$ python -q
>>> import numpy as np
>>> np.set_printoptions(precision=3, suppress=True, linewidth=100)
>>> rnd = lambda a: np.round(a, 3) + 0
>>> arr = np.load("m.npy")
>>> print(arr)
[[ 1  1 -4]
 [-5 -3  4]
 [ 0  3 -1]]
>>> print(rnd(np.linalg.eigvals(arr).sum().real))
-3.0
>>> E = np.array([[0, 0, 0, 2, 2],
...     [2, 1, 0, 2, 0],
...     [1, 2, 0, 2, 0],
...     [2, 1, 1, 0, 1],
...     [1, 2, 2, 1, 0]])
>>> print(E)
[[0 0 0 2 2]
 [2 1 0 2 0]
 [1 2 0 2 0]
 [2 1 1 0 1]
 [1 2 2 1 0]]
>>> vec = np.array([3, 1, -4, 4, 1])
>>> target = E @ vec
>>> print(target)
[10 15 13  4  1]
>>> print(rnd(np.linalg.solve(E, target)))
[ 3.  1. -4.  4.  1.]
>>> print(rnd(np.linalg.solve(E, E[:, 3])))
[0. 0. 0. 1. 0.]
>>> print(rnd(np.linalg.solve(E, target + E[:, 2])))
[ 3.  1. -3.  4.  1.]
>>> print(rnd(np.linalg.solve(E, 4 * target)))
[ 12.   4. -16.  16.   4.]
>>> Q, vecs = np.linalg.qr(E[:, :4])[0], np.linalg.qr(E[:, 4:])[0]
>>> sv = np.linalg.svd(Q.T @ vecs, compute_uv=False)
>>> print(rnd(np.linalg.norm(Q @ Q.T - vecs @ vecs.T, 2)))
1.0
>>> print(rnd(np.degrees(np.arccos(sv.clip(0, 1)))))
[39.708]
>>> print(rnd(sv))
[0.769]
>>> th = np.radians(36)
>>> R = np.eye(5)
>>> R[4, 4] = R[2, 2] = np.cos(th)
>>> R[4, 2], R[2, 4] = -np.sin(th), np.sin(th)
>>> print(rnd(R))
[[ 1.     0.     0.     0.     0.   ]
 [ 0.     1.     0.     0.     0.   ]
 [ 0.     0.     0.809  0.     0.588]
 [ 0.     0.     0.     1.     0.   ]
 [ 0.     0.    -0.588  0.     0.809]]
>>> Y = E @ R.T
>>> print(rnd(np.linalg.det(R)), rnd(np.trace(R)))
1.0 4.618
>>> print(np.allclose(E @ E.T, Y @ Y.T))
True
>>> print(rnd(np.linalg.svd(E, compute_uv=False)), rnd(np.linalg.svd(Y, compute_uv=False)))
[5.372 2.692 1.968 1.612 0.654] [5.372 2.692 1.968 1.612 0.654]
